In [1]: import numpy as np

In [2]: np.set_printoptions(suppress=True, linewidth=140)

In [3]: tidy = lambda a: np.round(a, 2) + 0

In [4]: M = np.array([[-3, 1, 0, 0], [-3, 0, 0, 0], [0, 0, -3, 1], [0, 0, -3, 0]])

In [5]: tidy(np.linalg.det(M[::-1]))
Out[5]: np.float64(9.0)

In [6]: tidy(np.linalg.det(M.T))
Out[6]: np.float64(9.0)

In [7]: np.einsum("ii->", M)
Out[7]: np.int64(-6)

In [8]: tidy(np.linalg.det(2 * M)), tidy(np.linalg.det(M))
Out[8]: (np.float64(144.0), np.float64(9.0))

In [9]: rng = np.random.default_rng(356)

In [10]: lab = rng.permutation(4)

In [11]: lab
Out[11]: array([2, 0, 3, 1])

In [12]: B = M[lab][:, lab]

In [13]: tidy(np.linalg.det(B)), tidy(np.linalg.det(M[lab]))
Out[13]: (np.float64(9.0), np.float64(-9.0))

In [14]: np.trace(B)
Out[14]: np.int64(-6)

In [15]: np.allclose(B, M)
Out[15]: False

In [16]: tidy(np.sort(np.abs(np.linalg.eigvals(B))))
Out[16]: array([1.73, 1.73, 1.73, 1.73])

In [17]: np.diag(B)
Out[17]: array([-3, -3,  0,  0])

In [18]: x = np.array([2, 1, 1, 7])

In [19]: y = M @ x

In [20]: y
Out[20]: array([-5, -6,  4, -3])

In [21]: tidy(np.linalg.solve(M, M[:, 3]))
Out[21]: array([0., 0., 0., 1.])

In [22]: tidy(np.linalg.solve(M, y + M[:, 1]))
Out[22]: array([2., 2., 1., 7.])

In [23]: tidy(np.linalg.solve(M, 2 * y))
Out[23]: array([ 4.,  2.,  2., 14.])

In [24]: lab = rng.permutation(4)

In [25]: B = M[:, lab] * rng.choice([-1, 1], 4)

In [26]: B
Out[26]: 
array([[ 0,  1,  0, -3],
       [ 0,  0,  0, -3],
       [-1,  0,  3,  0],
       [ 0,  0,  3,  0]])

In [27]: U, _, VT = np.linalg.svd(M.T @ B)

In [28]: tidy(np.linalg.lstsq(M, B)[0])
Out[28]: 
array([[ 0.,  0.,  0.,  1.],
       [ 0.,  1.,  0.,  0.],
       [ 0.,  0., -1.,  0.],
       [-1.,  0.,  0.,  0.]])

In [29]: tidy(U @ VT)
Out[29]: 
array([[ 0.,  0.,  0.,  1.],
       [ 0.,  1.,  0.,  0.],
       [ 0.,  0., -1.,  0.],
       [-1.,  0.,  0.,  0.]])

In [30]: lab
Out[30]: array([3, 1, 2, 0])

In [31]: W0 = np.array([[16, 8, 16, 0, 0, 0],
    ...:     [4, 24, 16, 0, 0, 0],
    ...:     [16, 20, 12, 0, 0, 0],
    ...:     [4, 2, 4, 8, 4, 8],
    ...:     [1, 6, 4, 2, 12, 8],
    ...:     [4, 5, 3, 8, 10, 6]])

In [32]: W0
Out[32]: 
array([[16,  8, 16,  0,  0,  0],
       [ 4, 24, 16,  0,  0,  0],
       [16, 20, 12,  0,  0,  0],
       [ 4,  2,  4,  8,  4,  8],
       [ 1,  6,  4,  2, 12,  8],
       [ 4,  5,  3,  8, 10,  6]])

In [33]: def softmax(z):
    ...:     e = np.exp(z - z.max(axis=-1, keepdims=True))
    ...:     return e / e.sum(axis=-1, keepdims=True)
    ...: 

In [34]: tidy(softmax(W0).sum(axis=1))
Out[34]: array([1., 1., 1., 1., 1., 1.])

In [35]: tidy(softmax(W0[2]))
Out[35]: array([0.02, 0.98, 0.  , 0.  , 0.  , 0.  ])

In [36]: S = W0 @ W0.T / np.sqrt(6)

In [37]: softmax(S).round(6).argmax(axis=1)
Out[37]: array([2, 1, 2, 5, 4, 5])

In [38]: lab = rng.permutation(6)

In [39]: B = W0[:, lab] * rng.choice([-1, 1], 6)

In [40]: B
Out[40]: 
array([[  0,   0,  -8,   0,  16, -16],
       [  0,   0, -24,   0,  16,  -4],
       [  0,   0, -20,   0,  12, -16],
       [  4,  -8,  -2,  -8,   4,  -4],
       [ 12,  -8,  -6,  -2,   4,  -1],
       [ 10,  -6,  -5,  -8,   3,  -4]])

In [41]: U, _, VT = np.linalg.svd(W0.T @ B)

In [42]: lab
Out[42]: array([4, 5, 1, 3, 2, 0])

In [43]: tidy(np.linalg.lstsq(W0, B)[0])
Out[43]: 
array([[ 0.,  0.,  0.,  0.,  0., -1.],
       [ 0.,  0., -1.,  0.,  0.,  0.],
       [ 0.,  0.,  0.,  0.,  1.,  0.],
       [ 0.,  0.,  0., -1.,  0.,  0.],
       [ 1.,  0.,  0.,  0.,  0.,  0.],
       [ 0., -1.,  0.,  0.,  0.,  0.]])

In [44]: tidy(U @ VT)
Out[44]: 
array([[ 0.,  0.,  0.,  0.,  0., -1.],
       [ 0.,  0., -1.,  0.,  0.,  0.],
       [ 0.,  0.,  0.,  0.,  1.,  0.],
       [ 0.,  0.,  0., -1.,  0.,  0.],
       [ 1.,  0.,  0.,  0.,  0.,  0.],
       [ 0., -1.,  0.,  0.,  0.,  0.]])

In [45]: m1 = np.loadtxt("sample13.csv", delimiter=",")

In [46]: m1
Out[46]: 
array([[4., 4., 4., 3., 5., 5., 6., 5.],
       [1., 0., 4., 3., 3., 2., 3., 3.],
       [3., 4., 4., 2., 2., 1., 2., 1.],
       [3., 3., 3., 1., 2., 0., 0., 2.],
       [1., 2., 2., 1., 1., 1., 2., 0.],
       [2., 0., 2., 2., 2., 3., 4., 3.],
       [2., 2., 2., 1., 1., 0., 0., 1.],
       [1., 2., 0., 0., 2., 1., 0., 2.],
       [1., 0., 0., 1., 0., 2., 2., 2.],
       [1., 1., 3., 2., 2., 1., 1., 3.],
       [2., 2., 4., 2., 3., 2., 4., 1.],
       [3., 3., 2., 0., 4., 2., 0., 2.],
       [1., 2., 0., 0., 2., 1., 0., 2.],
       [0., 0., 0., 0., 0., 0., 0., 0.],
       [4., 4., 6., 5., 3., 4., 5., 5.],
       [3., 2., 3., 0., 3., 1., 0., 1.],
       [3., 2., 6., 4., 4., 2., 3., 4.],
       [0., 0., 0., 0., 0., 0., 0., 0.]])

In [47]: # row 12 repeats row 7

In [48]: x = np.array([0, 0, 3, 0, 1, 2, 2, 1])

In [49]: y = m1 @ x

In [50]: tidy(np.linalg.pinv(m1) @ m1)
Out[50]: 
array([[1., 0., 0., 0., 0., 0., 0., 0.],
       [0., 1., 0., 0., 0., 0., 0., 0.],
       [0., 0., 1., 0., 0., 0., 0., 0.],
       [0., 0., 0., 1., 0., 0., 0., 0.],
       [0., 0., 0., 0., 1., 0., 0., 0.],
       [0., 0., 0., 0., 0., 1., 0., 0.],
       [0., 0., 0., 0., 0., 0., 1., 0.],
       [0., 0., 0., 0., 0., 0., 0., 1.]])

In [51]: tidy(np.linalg.solve(m1.T @ m1, m1.T @ y))
Out[51]: array([0., 0., 3., 0., 1., 2., 2., 1.])

In [52]: y = y + 0.02 * rng.normal(size=18)

In [53]: tidy(y)
Out[53]: array([44.  , 27.98, 20.99, 13.  , 13.04, 25.  ,  8.02,  5.98,  9.98, 17.96, 28.01, 16.  ,  6.02,  0.01, 43.99, 15.  , 36.  , -0.03])

In [54]: b, *_ = np.linalg.lstsq(m1, y)

In [55]: tidy(np.linalg.norm(y - m1 @ b))
Out[55]: np.float64(0.06)

In [56]: tidy(b)
Out[56]: array([0.02, 0.  , 2.98, 0.02, 1.01, 1.99, 2.  , 0.98])

In [57]: tidy(m1.T @ (y - m1 @ b))
Out[57]: array([0., 0., 0., 0., 0., 0., 0., 0.])

In [58]: [round(float(np.linalg.norm(np.linalg.solve(m1.T @ m1 + lam * np.eye(8), m1.T @ y))), 2) for lam in (0, 1, 10, 100)]
Out[58]: [4.34, 3.89, 3.63, 3.08]
